$ python -q
>>> import numpy as np
>>> from numpy import linalg as LA
>>> np.set_printoptions(precision=2, suppress=True, linewidth=120, sign=" ")
>>> m1 = np.array([[-1.0, 1.0, 0.0], [0.0, -1.0, 1.0], [0.0, 0.0, -1.0]])
>>> # triangular, det is the product of the diagonal
>>> np.round(LA.det(m1), 2)
np.float64(-1.0)
>>> np.allclose(m1, m1.T)
False
>>> np.trace(m1)
np.float64(-3.0)
>>> assert m1 == m1.T
Traceback (most recent call last):
  File "<python-input-8>", line 1, in <module>
    assert m1 == m1.T
           ^^^^^^^^^^
ValueError: The truth value of an array with more than one element is ambiguous. Use a.any() or a.all()
>>> m1 @ m1
array([[ 1., -2.,  1.],
       [ 0.,  1., -2.],
       [ 0.,  0.,  1.]])
>>> np.prod(np.diag(m1)), round(LA.det(m1), 2)
(np.float64(-1.0), np.float64(-1.0))
>>> E = np.array([[0.0, 0.0, 0.0, 0.0, -1.0],
...     [0.0, 0.0, 0.0, 0.0, 0.0],
...     [0.0, 0.0, 0.0, 0.0, 0.0],
...     [0.0, 0.0, 0.0, 0.0, 0.0],
...     [-1.0, 0.0, 0.0, 0.0, 0.0]])
>>> # looks like rank 2
>>> round(float(LA.norm(E, 2) / LA.norm(E)), 2)
0.71
>>> np.argsort(-LA.norm(E, axis=0).round(6), kind="stable")[:3]
array([ 0,  4,  1])
>>> rng = np.random.default_rng(42835)
>>> labels = rng.permutation(5)
>>> labels
array([ 4,  0,  3,  1,  2])
>>> B = E[labels][:, labels]
>>> np.allclose(B, E)
False
>>> np.diag(B)
array([ 0.,  0.,  0.,  0.,  0.])
>>> np.sort(np.abs(LA.eigvals(B)))
array([ 0.,  0.,  0.,  1.,  1.])
>>> f = np.array([3, 2, 2])
>>> np.polyval(f, E[0])
array([ 2.,  2.,  2.,  2.,  3.])
>>> np.cross(E[0, :3], E[3, :3])
array([ 0.,  0.,  0.])
>>> np.all(LA.eigvalsh(E) > 0)
np.False_
>>> [round(float(LA.det(E[:i, :i])), 2) + 0 for i in range(1, 6)]
[0.0, 0.0, 0.0, 0.0, 0.0]
>>> K = np.load("mat.npy")
>>> K
array([[ 5,  0,  0,  0],
       [ 0,  3,  0,  0],
       [ 0,  0,  2,  0],
       [ 0,  0,  0,  0]])
>>> round(LA.norm(K, 2) / LA.norm(K), 2)
np.float64(0.81)
>>> LA.matrix_rank(K, rtol=0.1)
np.int64(3)
>>> np.argsort(-LA.norm(K, axis=0).round(6), kind="stable")[:3]
array([ 0,  1,  2])
>>> [round(float(x), 2) for x in LA.svd(K, compute_uv=False)[:3]]
[5.0, 3.0, 2.0]
>>> Uu, sv, Vt = LA.svd(E)
>>> sv
array([ 1.,  1.,  0.,  0.,  0.])
>>> B = Uu[:, :2] @ np.diag(sv[:2]) @ Vt[:2]
>>> np.abs(E - B).max()
np.float64(0.0)
>>> LA.matrix_rank(E, rtol=0.05)
np.int64(2)
>>> LA.matrix_rank(B)
np.int64(2)
>>> E.sum(axis=1)
array([-1.,  0.,  0.,  0., -1.])
>>> E.shape
(5, 5)
>>> np.abs(E).max()
np.float64(1.0)
>>> E.mean(axis=0)
array([-0.2,  0. ,  0. ,  0. , -0.2])
>>> E[5]
Traceback (most recent call last):
  File "<python-input-43>", line 1, in <module>
    E[5]
    ~^^^
IndexError: index 5 is out of bounds for axis 0 with size 5
>>> np.round(LA.norm(E), 2)
np.float64(1.41)
>>> np.unravel_index(np.abs(E).argmax(), E.shape)
(np.int64(0), np.int64(4))
>>> LA.rank(E)
Traceback (most recent call last):
  File "<python-input-46>", line 1, in <module>
    LA.rank(E)
    ^^^^^^^
AttributeError: module 'numpy.linalg' has no attribute 'rank'
>>> E.sum(axis=0)
array([-1.,  0.,  0.,  0., -1.])
>>> np.diff(E, axis=0)
array([[ 0.,  0.,  0.,  0.,  1.],
       [ 0.,  0.,  0.,  0.,  0.],
       [ 0.,  0.,  0.,  0.,  0.],
       [-1.,  0.,  0.,  0.,  0.]])
>>> LA.matrix_rank(E)
np.int64(2)
>>> vals, vecs = LA.eigh(K)
>>> vecs.T @ vecs
array([[ 1.,  0.,  0.,  0.],
       [ 0.,  1.,  0.,  0.],
       [ 0.,  0.,  1.,  0.],
       [ 0.,  0.,  0.,  1.]])
>>> LA.eigvalsh(K @ K)
array([  0.,   4.,   9.,  25.])
>>> np.unique(vals.round(6) + 0, return_counts=True)[1]
array([ 1,  1,  1,  1])
>>> vals.sum(), np.trace(K)
(np.float64(10.0), np.int64(10))
>>> (vals > 1e-8).sum(), (vals < -1e-8).sum()
(np.int64(3), np.int64(0))
>>> vals, vecs = LA.eigh(K)
>>> vec = np.array([0, 1, 0, 1])
>>> vecs * np.maximum(vals, 0) @ vecs.T
array([[ 5.,  0.,  0.,  0.],
       [ 0.,  3.,  0.,  0.],
       [ 0.,  0.,  2.,  0.],
       [ 0.,  0.,  0.,  0.]])
>>> LA.eigvalsh(K[1:, 1:])
array([ 0.,  2.,  3.])
>>> vec @ K @ vec
np.int64(3)
>>> mat = np.loadtxt("case6.csv", delimiter=",")
>>> mat
array([[-3.,  7.,  0.,  4.,  2., -3.],
       [-1.,  9.,  2.,  6.,  4., -1.],
       [-3.,  7.,  0.,  4.,  2., -3.]])
>>> rk = LA.matrix_rank(mat)
>>> rk
np.int64(2)
>>> ns = LA.svd(mat)[2][rk:].T
>>> np.allclose(mat @ ns, 0)
True
>>> [int(LA.matrix_rank(mat[:, :j + 1])) for j in range(6)]
[1, 2, 2, 2, 2, 2]
>>> ns.shape
(6, 4)
>>> [int(LA.matrix_rank(np.delete(mat, i, axis=0))) for i in range(3)]
[2, 1, 2]
>>> ns @ ns.T
array([[ 0.61,  0.14, -0.23, -0.02, -0.12, -0.39],
       [ 0.14,  0.4 , -0.08, -0.38, -0.23,  0.14],
       [-0.23, -0.08,  0.82, -0.12, -0.15, -0.23],
       [-0.02, -0.38, -0.12,  0.73, -0.2 , -0.02],
       [-0.12, -0.23, -0.15, -0.2 ,  0.82, -0.12],
       [-0.39,  0.14, -0.23, -0.02, -0.12,  0.61]])
